$ python -q
>>> import numpy as np
>>> from numpy import linalg as LA
>>> np.set_printoptions(precision=1, suppress=True, linewidth=200)
>>> B = np.array([[0, 3, 3, 1, 2, 3, 3],
...     [2, 3, 1, 2, 2, 3, 0],
...     [1, 0, 2, 0, 3, 0, 1],
...     [3, 3, 3, 2, 2, 2, 3],
...     [1, 3, 1, 3, 3, 3, 2],
...     [0, 1, 0, 3, 0, 2, 3],
...     [1, 1, 0, 0, 1, 0, 2]])
>>> B[-1] = B[0]
>>> F = B + 0.1 * np.eye(7)
>>> F
array([[0.1, 3. , 3. , 1. , 2. , 3. , 3. ],
       [2. , 3.1, 1. , 2. , 2. , 3. , 0. ],
       [1. , 0. , 2.1, 0. , 3. , 0. , 1. ],
       [3. , 3. , 3. , 2.1, 2. , 2. , 3. ],
       [1. , 3. , 1. , 3. , 3.1, 3. , 2. ],
       [0. , 1. , 0. , 3. , 0. , 2.1, 3. ],
       [0. , 3. , 3. , 1. , 2. , 3. , 3.1]])
>>> rng = np.random.default_rng(83)
>>> lab = rng.permutation(7)
>>> lab
array([4, 6, 0, 1, 5, 3, 2])
>>> B = F[lab][:, lab]
>>> np.allclose(B, F)
False
>>> np.trace(B)
np.float64(15.7)
>>> B = np.array([[0, -2], [-1, 0], [-3, 5], [2, -1]])
>>> basis = np.array([[1, 1, 3], [1, 0, 2]])
>>> mat = B @ basis
>>> mat
array([[-2,  0, -4],
       [-1, -1, -3],
       [ 2, -3,  1],
       [ 1,  2,  4]])
>>> rk = LA.matrix_rank(mat)
>>> rk
np.int64(2)
>>> N = LA.svd(mat)[2][rk:].T
>>> N.shape
(3, 1)
>>> [int(LA.matrix_rank(mat[:, :j + 1])) for j in range(3)]
[1, 2, 2]
>>> N[:, 0] / N[np.abs(N[:, 0]).round(6).argmax(), 0]
array([ 1. ,  0.5, -0.5])
>>> np.round(mat @ N, 1) + 0
array([[0.],
       [0.],
       [0.],
       [0.]])
>>> np.allclose(mat @ N, 0)
True
>>> N @ N.T
array([[ 0.7,  0.3, -0.3],
       [ 0.3,  0.2, -0.2],
       [-0.3, -0.2,  0.2]])
>>> B = np.array([[1, 3], [0, 0]])
>>> K = np.tile(B, (2, 2))
>>> K
array([[1, 3, 1, 3],
       [0, 0, 0, 0],
       [1, 3, 1, 3],
       [0, 0, 0, 0]])
>>> [round(float(x), 1) for x in LA.svd(K, compute_uv=False)[:3]]
[6.3, 0.0, 0.0]
>>> LA.cond(K) > 100
np.True_
>>> np.argsort(-LA.norm(K, axis=0).round(6), kind="stable")[:3]
array([1, 3, 0])
>>> LA.matrix_rank(K, rtol=0.1)
np.int64(1)
>>> np.sort(np.abs(LA.eigvals(K)))
array([0., 0., 0., 2.])
>>> LA.matrix_power(K, 4)
array([[ 8, 24,  8, 24],
       [ 0,  0,  0,  0],
       [ 8, 24,  8, 24],
       [ 0,  0,  0,  0]])
>>> np.allclose(K, K.T)
False
>>> (K + K.T) / 2
array([[1. , 1.5, 1. , 1.5],
       [1.5, 0. , 1.5, 0. ],
       [1. , 1.5, 1. , 1.5],
       [1.5, 0. , 1.5, 0. ]])
>>> np.abs(np.diag(LA.qr(K)[1])) > 1e-9
array([ True, False, False, False])
>>> K @ LA.pinv(K) @ K
array([[1., 3., 1., 3.],
       [0., 0., 0., 0.],
       [1., 3., 1., 3.],
       [0., 0., 0., 0.]])
>>> np.unique(K.round(6), axis=0).shape
(2, 4)
>>> LA.lstsq(K[:-1].T, K[-1])[2]
np.int32(1)
>>> np.allclose(K[:-1].T @ LA.lstsq(K[:-1].T, K[-1])[0], K[-1])
True
>>> left, sig, Vt = LA.svd(K)
>>> evecs = Vt[:(sig > 1e-8).sum()]
>>> x = K[1] + 2 * K[3] + rng.integers(2) * np.eye(4)[2]
>>> x
array([0., 0., 0., 0.])
>>> np.round(LA.norm(x - evecs.T @ evecs @ x), 1)
np.float64(0.0)
>>> x = np.array([-2, -2, 1, 1])
>>> a = np.maximum(K @ x, 0)
>>> K.T @ a
array([0, 0, 0, 0])
>>> a
array([0, 0, 0, 0])
>>> np.maximum(K @ (3 * x), 0)
array([0, 0, 0, 0])
>>> K * (a > 1e-9)[:, None]
array([[0, 0, 0, 0],
       [0, 0, 0, 0],
       [0, 0, 0, 0],
       [0, 0, 0, 0]])
>>> arr = np.loadtxt("block19.csv", delimiter=",")
>>> arr
array([[ 0.,  1., -1., -4.,  3.],
       [-1.,  0., -4.,  3.,  3.],
       [ 1.,  4.,  0.,  1.,  0.],
       [ 4., -3., -1.,  0., -3.],
       [-3., -3.,  0.,  3.,  0.]])
>>> left, sig, Vt = LA.svd(arr)
>>> np.argmax(sig[:-1] / (sig[1:] + 1e-6)) + 1
np.int64(4)
>>> sig.round(1) + 0
array([7. , 7. , 4.6, 4.6, 0. ])
>>> B = left[:, :4] @ np.diag(sig[:4]) @ Vt[:4]
>>> LA.matrix_rank(arr, rtol=0.05)
np.int64(4)
>>> round(LA.norm(arr - B, 2), 1), round(float(sig[4]), 1)
(np.float64(0.0), 0.0)
>>> X = np.load("dump.npy")
>>> X
array([[ -5. , -22. , -24.2],
       [ -6.9, -12. ,   4.1],
       [  0.1,  -1.9,  -4. ],
       [ -0.9, -10.1, -15.8]])
>>> left, sig, Vt = LA.svd(X)
>>> np.argmax(sig[:-1] / (sig[1:] + 1e-6)) + 1
np.int64(2)
>>> sig
array([38.6, 13.7,  0.2])
>>> B = left[:, :2] @ np.diag(sig[:2]) @ Vt[:2]
>>> round(LA.norm(X - B, 2), 1), np.round(sig[2], 1)
(np.float64(0.2), np.float64(0.2))
>>> round(float(LA.norm(X - B) / LA.norm(X)), 1)
0.0
>>> LA.matrix_rank(B)
np.int64(2)
>>> LA.matrix_rank(X, rtol=0.05)
np.int64(2)
>>> B
array([[ -4.9, -22. , -24.2],
       [ -6.9, -12. ,   4.1],
       [  0.1,  -1.9,  -4. ],
       [ -1. , -10. , -15.8]])
>>> B = np.c_[X[:, :1] @ np.array([[1]]), np.array([0, -2, -2, 2])]
>>> B
array([[-5. ,  0. ],
       [-6.9, -2. ],
       [ 0.1, -2. ],
       [-0.9,  2. ]])
>>> LA.matrix_rank(B)
np.int64(2)
>>> np.round(LA.norm(B - X @ LA.lstsq(X, B)[0], axis=0), 1) + 0
array([0. , 2.5])
>>> LA.norm(LA.qr(X)[0].T @ B, axis=0) ** 2 / ((B ** 2).sum(axis=0) + 1e-12)
array([1. , 0.5])
>>> LA.matrix_rank(np.c_[X, B])
np.int64(4)
>>> np.round(LA.lstsq(X, B[:, 0])[0], 1) + 0
array([1., 0., 0.])
>>> m1 = np.array([[-1.5, -4.5, -1.6],
...     [3.0, 0.3, -4.0],
...     [-3.4, 3.0, 2.0],
...     [-1.3, 2.4, -4.2],
...     [-2.7, -0.3, 4.2],
...     [-2.3, -2.3, -3.8],
...     [-0.3, 4.5, -2.2],
...     [-3.0, -3.4, 2.2],
...     [0.3, 3.0, -4.0],
...     [0.9, 3.0, 3.9],
...     [0.3, 3.2, 3.8]])
>>> m1
array([[-1.5, -4.5, -1.6],
       [ 3. ,  0.3, -4. ],
       [-3.4,  3. ,  2. ],
       [-1.3,  2.4, -4.2],
       [-2.7, -0.3,  4.2],
       [-2.3, -2.3, -3.8],
       [-0.3,  4.5, -2.2],
       [-3. , -3.4,  2.2],
       [ 0.3,  3. , -4. ],
       [ 0.9,  3. ,  3.9],
       [ 0.3,  3.2,  3.8]])
>>> Xs = m1 - m1.mean(axis=0)
>>> left, sig, Vt = LA.svd(Xs, full_matrices=False)
>>> np.abs(Vt[-1])
array([0.9, 0.3, 0.2])
>>> np.abs(left[:, 0]).argmax()
np.int64(4)
>>> Vt[0] * np.sign(Vt[0, np.abs(Vt[0]).argmax()])
array([-0.2,  0.1,  1. ])
>>> np.searchsorted(np.cumsum(sig ** 2) / (sig ** 2).sum(), 0.9) + 1
np.int64(3)
>>> np.round(Xs.mean(axis=0), 1) + 0
array([0., 0., 0.])
